>>> import numpy as np
>>> np.set_printoptions(precision=2, suppress=True, linewidth=140)
>>> F = np.load("data.npy")
>>> F
array([[-0.26,  0.85, -0.43,  0.16],
       [ 0.13, -0.33, -0.42,  0.83],
       [ 0.26, -0.22, -0.78, -0.52],
       [ 0.92,  0.35,  0.16,  0.08]])
>>> Uu, s, vt = np.linalg.svd(F, full_matrices=False)
>>> (s > 1e-8).sum()
np.int64(4)
>>> np.round(Uu.T @ F @ vt.T, 2) + 0
array([[1., 0., 0., 0.],
       [0., 1., 0., 0.],
       [0., 0., 1., 0.],
       [0., 0., 0., 1.]])
>>> Uu.shape, s.shape, vt.shape
((4, 4), (4,), (4, 4))
>>> np.round(vt @ vt.T, 2) + 0
array([[1., 0., 0., 0.],
       [0., 1., 0., 0.],
       [0., 0., 1., 0.],
       [0., 0., 0., 1.]])
>>> np.cumsum(s ** 2) / np.sum(s ** 2)
array([0.25, 0.5 , 0.75, 1.  ])
>>> s
array([1., 1., 1., 1.])
>>> (F + F.T) / 2
array([[-0.26,  0.49, -0.08,  0.54],
       [ 0.49, -0.33, -0.32,  0.59],
       [-0.08, -0.32, -0.78, -0.18],
       [ 0.54,  0.59, -0.18,  0.08]])
>>> F @ F
array([[ 0.21, -0.35,  0.11,  0.9 ],
       [ 0.58,  0.6 ,  0.55,  0.03],
       [-0.78,  0.28,  0.5 ,  0.23],
       [-0.08,  0.66, -0.66,  0.36]])
>>> np.allclose(F, F.T)
False
>>> np.linalg.matrix_power(F, 2)
array([[ 0.21, -0.35,  0.11,  0.9 ],
       [ 0.58,  0.6 ,  0.55,  0.03],
       [-0.78,  0.28,  0.5 ,  0.23],
       [-0.08,  0.66, -0.66,  0.36]])
>>> np.sort(np.abs(np.linalg.eigvals(F)))
array([1., 1., 1., 1.])
>>> np.allclose(F @ F.T, F.T @ F)
True
>>> np.round(np.trace(F), 2)
np.float64(-1.3)
>>> r0 = np.array([-1, -2, 2, 3])
>>> out = F + np.outer(r0, np.eye(4)[3])
>>> np.linalg.matrix_rank(out - F)
np.int64(1)
>>> np.round(np.linalg.det(out) / np.linalg.det(F), 2), round(float(1 + np.linalg.solve(F, r0)[3]), 2)
(np.float64(-1.65), -1.65)
>>> np.linalg.matrix_rank(np.linalg.inv(out) - np.linalg.inv(F), tol=1e-8)
np.int64(1)
>>> out
array([[-0.26,  0.85, -0.43, -0.84],
       [ 0.13, -0.33, -0.42, -1.17],
       [ 0.26, -0.22, -0.78,  1.48],
       [ 0.92,  0.35,  0.16,  3.08]])
>>> r0, g = F[2], F[3]
>>> np.round(r0 @ r0, 2)
np.float64(1.0)
>>> pr = (r0 @ g) / (r0 @ r0) * r0
>>> np.linalg.matrix_rank(np.outer(r0, g))
np.int64(1)
>>> round(np.linalg.norm(r0 + g) ** 2 + np.linalg.norm(r0 - g) ** 2, 2)
np.float64(4.0)
>>> np.outer(r0, g)
array([[ 0.24,  0.09,  0.04,  0.02],
       [-0.2 , -0.08, -0.03, -0.02],
       [-0.72, -0.27, -0.13, -0.06],
       [-0.48, -0.18, -0.08, -0.04]])
>>> rng = np.random.default_rng(5539)
>>> idx = rng.permutation(4)
>>> out = F[:, idx] * rng.choice([-1, 1], 4)
>>> out
array([[ 0.43, -0.26, -0.16,  0.85],
       [ 0.42,  0.13, -0.83, -0.33],
       [ 0.78,  0.26,  0.52, -0.22],
       [-0.16,  0.92, -0.08,  0.35]])
>>> Uu, _, vt = np.linalg.svd(F.T @ out)
>>> idx
array([2, 0, 3, 1])
>>> np.round(np.linalg.lstsq(F, out)[0], 2) + 0
array([[ 0.,  1.,  0.,  0.],
       [ 0.,  0.,  0.,  1.],
       [-1.,  0.,  0.,  0.],
       [ 0.,  0., -1.,  0.]])
>>> mat = np.loadtxt("out18.csv", delimiter=",")
>>> mat
array([[ 0.87,  0.  ,  0.5 ,  0.  ],
       [ 0.  ,  1.  ,  0.  ,  0.  ],
       [-0.5 ,  0.  ,  0.87,  0.  ],
       [ 0.  ,  0.  ,  0.  ,  1.  ]])
>>> round(np.linalg.det(mat), 2)
np.float64(1.0)
>>> (mat != 0).astype(int)
array([[1, 0, 1, 0],
       [0, 1, 0, 0],
       [1, 0, 1, 0],
       [0, 0, 0, 1]])
>>> (np.linalg.matrix_power((mat != 0) + (mat.T != 0) + np.eye(4), 4) > 0).astype(int)
array([[1, 0, 1, 0],
       [0, 1, 0, 0],
       [1, 0, 1, 0],
       [0, 0, 0, 1]])
>>> np.sort(np.linalg.eigvals(mat).real)
array([0.87, 0.87, 1.  , 1.  ])
>>> W0 = np.array([[5.0, 0.0, 0.0, 0.0],
...     [0.0, 86.0, -27.0, -45.0],
...     [0.0, -27.0, 14.0, 15.0],
...     [0.0, -45.0, 15.0, 30.0]])
>>> # splits into 2 blocks
>>> (np.linalg.matrix_power((W0 != 0) + (W0.T != 0) + np.eye(4), 4) > 0).astype(int)
array([[1, 0, 0, 0],
       [0, 1, 1, 1],
       [0, 1, 1, 1],
       [0, 1, 1, 1]])
>>> np.sort(np.linalg.eigvals(W0).real)
array([  5.,   5.,   5., 120.])
>>> W0 @ W0
array([[   25.,     0.,     0.,     0.],
       [    0., 10150., -3375., -5625.],
       [    0., -3375.,  1150.,  1875.],
       [    0., -5625.,  1875.,  3150.]])
>>> (W0 != 0).astype(int)
array([[1, 0, 0, 0],
       [0, 1, 1, 1],
       [0, 1, 1, 1],
       [0, 1, 1, 1]])
>>> evals, V = np.linalg.eigh(W0)
>>> x0 = np.array([3, 1, -2, 0])
>>> V * np.maximum(evals, 0) @ V.T
array([[  5.,   0.,   0.,   0.],
       [  0.,  86., -27., -45.],
       [  0., -27.,  14.,  15.],
       [  0., -45.,  15.,  30.]])
>>> np.linalg.eigvalsh(W0[1:, 1:])
array([  5.,   5., 120.])
>>> (np.sign(V[:, -1].round(6)) == np.sign(V[0, -1].round(6))).astype(int)
array([1, 0, 0, 0])
>>> np.abs(W0).sum(axis=1).max(), np.abs(evals).max()
(np.float64(158.0), np.float64(120.0))
>>> round(np.linalg.norm(W0, 2) / np.linalg.norm(W0), 2)
np.float64(1.0)
>>> feats = np.load("block13.npy")
>>> feats
array([[1. , 0.7],
       [0.7, 1. ]])
>>> # symmetric
>>> idx = rng.permutation(2)
>>> out = feats[:, idx] * rng.choice([-1, 1], 2)
>>> out
array([[-1. ,  0.7],
       [-0.7,  1. ]])
>>> Uu, _, vt = np.linalg.svd(feats.T @ out)
>>> np.round(np.linalg.lstsq(feats, out)[0], 2) + 0
array([[-1.,  0.],
       [ 0.,  1.]])
>>> evals, V = np.linalg.eigh(feats)
>>> np.round(V.T @ V, 2) + 0
array([[1., 0.],
       [0., 1.]])
>>> np.unique(evals.round(6) + 0, return_counts=True)[1]
array([1, 1])
>>> np.linalg.eigvalsh(feats + 3 * np.eye(2))
array([3.3, 4.7])
>>> evals.sum(), np.trace(feats)
(np.float64(2.0), np.float64(2.0))
>>> np.linalg.svd(feats, compute_uv=False)
array([1.7, 0.3])
>>> x0 = np.array([0, -2])
>>> target = feats @ x0
>>> coef, lr = np.zeros(2), 1 / np.linalg.norm(feats, 2) ** 2
>>> for i in range(6):
...     coef -= lr * feats.T @ (feats @ coef - target)
...     if i % 1 == 0: print(i, round(np.linalg.norm(feats @ coef - target), 2))
... 
0 0.41
1 0.4
2 0.39
3 0.37
4 0.36
5 0.35
>>> np.round(np.linalg.cond(feats), 2)
np.float64(5.67)
>>> coef
array([-0.83, -1.17])
>>> data = np.array([[-3, 3, 2, 1], [-1, 3, 2, -1], [-1, 1, 1, -2], [3, -1, -2, 0]])
>>> data
array([[-3,  3,  2,  1],
       [-1,  3,  2, -1],
       [-1,  1,  1, -2],
       [ 3, -1, -2,  0]])
>>> proj = np.triu(np.array([[2, 2, 3, 2], [3, 1, 2, 2], [2, 0, 2, 3], [0, 0, 2, 1]]), 1) + np.eye(4)
>>> out = proj @ data @ np.linalg.inv(proj)
>>> np.trace(out), np.trace(data)
(np.float64(1.0), np.int64(1))
>>> round(float(np.linalg.det(out)), 2)
14.0
>>> np.linalg.matrix_rank(out)
np.int64(4)
